% python3 -q
>>> import numpy as np
>>> import numpy.linalg as la
>>> np.set_printoptions(suppress=True, linewidth=120)
>>> def tidy(a):
...     return np.round(a, 4) + 0
... 
>>> arr = np.loadtxt("data.csv", delimiter=",")
>>> arr
array([[  1.,  -4.,  16., -64.],
       [  1.,  -3.,   9., -27.],
       [  1.,  -2.,   4.,  -8.],
       [  1.,  -1.,   1.,  -1.],
       [  1.,   0.,   0.,   0.],
       [  1.,   1.,   1.,   1.],
       [  1.,   2.,   4.,   8.]])
>>> Uu, sv, Vt = la.svd(arr)
>>> tidy(sv)
array([72.8788,  6.8974,  2.6699,  1.4051])
>>> np.argmax(sv[:-1] / (sv[1:] + 1e-6)) + 1
np.int64(1)
>>> out = Uu[:, :1] @ np.diag(sv[:1]) @ Vt[:1]
>>> la.matrix_rank(out)
np.int64(1)
>>> tidy(la.norm(arr - out) / la.norm(arr))
np.float64(0.1028)
>>> la.matrix_rank(arr, rtol=0.05)
np.int64(2)
>>> x = np.array([-9, -2, -2, 4])
>>> y = arr @ x
>>> tidy(la.solve(arr.T @ arr, arr.T @ y))
array([-9., -2., -2.,  4.])
>>> tidy(la.lstsq(arr, y)[0])
array([-9., -2., -2.,  4.])
>>> rng = np.random.default_rng(885)
>>> y = y + 0.1 * rng.normal(size=7)
>>> tidy(y)
array([-289.0373, -129.0534,  -45.0468,  -12.9922,   -9.0325,   -9.0405,   10.9329])
>>> b, *_ = la.lstsq(arr, y)
>>> tidy(b)
array([-9.0196, -2.0029, -2.0085,  3.9984])
>>> b.round()
array([-9., -2., -2.,  4.])
>>> la.cond(arr) > 100
np.False_
>>> [round(float(x), 4) for x in la.svd(arr, compute_uv=False)[:3]]
[72.8788, 6.8974, 2.6699]
>>> out = np.c_[arr[:, :2] @ np.array([[-5, 0], [2, -3]]), np.array([-8, 0, -5, -2, -9, -6, -2])]
>>> out
array([[-13.,  12.,  -8.],
       [-11.,   9.,   0.],
       [ -9.,   6.,  -5.],
       [ -7.,   3.,  -2.],
       [ -5.,   0.,  -9.],
       [ -3.,  -3.,  -6.],
       [ -1.,  -6.,  -2.]])
>>> tidy(la.norm(la.qr(arr)[0].T @ out, axis=0) ** 2 / ((out ** 2).sum(axis=0) + 1e-12))
array([1.    , 1.    , 0.8836])
>>> tidy(la.lstsq(arr, out[:, 0])[0])
array([-5.,  2.,  0.,  0.])
>>> W0 = np.load("x.npy")
>>> tidy(W0)
array([[ 0.0415, -0.724 , -0.4297, -0.3855,  1.0244, -0.4508, -0.3942, -0.5612, -0.4911, -0.3761],
       [-0.724 , -0.661 ,  0.2266, -0.1875, -0.8867, -0.7157,  1.599 ,  0.3027, -0.4661,  0.5658],
       [-0.4297,  0.2266, -0.3935, -0.0855,  0.1635,  0.504 ,  0.5952, -0.5347,  0.734 , -0.4923],
       [-0.3855, -0.1875, -0.0855, -1.8543, -0.2403,  0.6295, -0.6872,  0.6094,  0.2001,  0.2693],
       [ 1.0244, -0.8867,  0.1635, -0.2403, -0.7171, -0.2801, -1.1549, -0.5182,  0.7838, -0.0098],
       [-0.4508, -0.7157,  0.504 ,  0.6295, -0.2801, -0.9832,  0.1617, -0.5695, -0.1697,  0.6153],
       [-0.3942,  1.599 ,  0.5952, -0.6872, -1.1549,  0.1617, -0.6056,  0.266 , -0.7627,  0.6257],
       [-0.5612,  0.3027, -0.5347,  0.6094, -0.5182, -0.5695,  0.266 ,  0.3684,  0.0918,  0.3294],
       [-0.4911, -0.4661,  0.734 ,  0.2001,  0.7838, -0.1697, -0.7627,  0.0918, -0.499 ,  0.2494],
       [-0.3761,  0.5658, -0.4923,  0.2693, -0.0098,  0.6153,  0.6257,  0.3294,  0.2494, -1.6961]])
>>> np.allclose(W0[:-1].T @ la.lstsq(W0[:-1].T, W0[-1])[0], W0[-1])
True
>>> np.abs(np.diag(la.qr(W0)[1])) > 1e-9
array([ True,  True,  True,  True,  True,  True,  True,  True,  True, False])
>>> tidy(la.norm(W0, 2) / la.norm(W0))
np.float64(0.4804)
>>> la.matrix_rank(W0, rtol=0.1)
np.int64(9)
>>> la.cond(W0) > 100
np.True_
>>> out = np.array([[0, 2, 3],
...     [2, 3, 1],
...     [1, 0, 3],
...     [1, 1, 2],
...     [2, 1, 0],
...     [3, 3, 3],
...     [0, 1, 2],
...     [3, 3, 2],
...     [0, 2, 0],
...     [0, 3, 3]])
>>> np.vstack([W0, out.T]).shape
(13, 10)
>>> out @ W0
Traceback (most recent call last):
  File "<python-input-38>", line 1, in <module>
    out @ W0
    ~~~~^~~~
ValueError: matmul: Input operand 1 has a mismatch in its core dimension 0, with gufunc signature (n?,k),(k,m?)->(n?,m?) (size 10 is different from 3)
>>> tidy(np.einsum("ij->j", W0))
array([-2.7467, -0.9469,  0.2875, -1.7321, -1.8353, -1.2586, -0.357 , -0.2159, -0.3295,  0.0807])
>>> la.matrix_rank(W0 @ out)
np.int64(3)
>>> J = np.loadtxt("dump.csv", delimiter=",")
>>> J
array([[-1., -3., -2.,  0., -3., -3., -1.,  1.,  1.,  1.,  1.,  2., -2.],
       [-3.,  3.,  1.,  0., -2., -3., -3., -2.,  3.,  3., -1.,  3.,  0.],
       [ 1.,  3.,  0., -1.,  0., -2.,  0., -3., -3., -1.,  1.,  1.,  0.],
       [ 1., -1.,  3.,  1.,  2.,  2.,  3.,  0., -3.,  3., -2., -2., -3.],
       [ 1., -2.,  0., -1., -3.,  1.,  2.,  0.,  0., -2., -3.,  2.,  1.],
       [ 5., -9., -4.,  0.,  1.,  3.,  5.,  5., -5., -5.,  3., -4., -2.]])
>>> # rank 5
>>> rank = la.matrix_rank(J)
>>> rank
np.int64(5)
>>> ns = la.svd(J)[2][rank:].T
>>> [int(la.matrix_rank(J[:i])) for i in range(1, len(J) + 1)]
[1, 2, 3, 4, 5, 5]
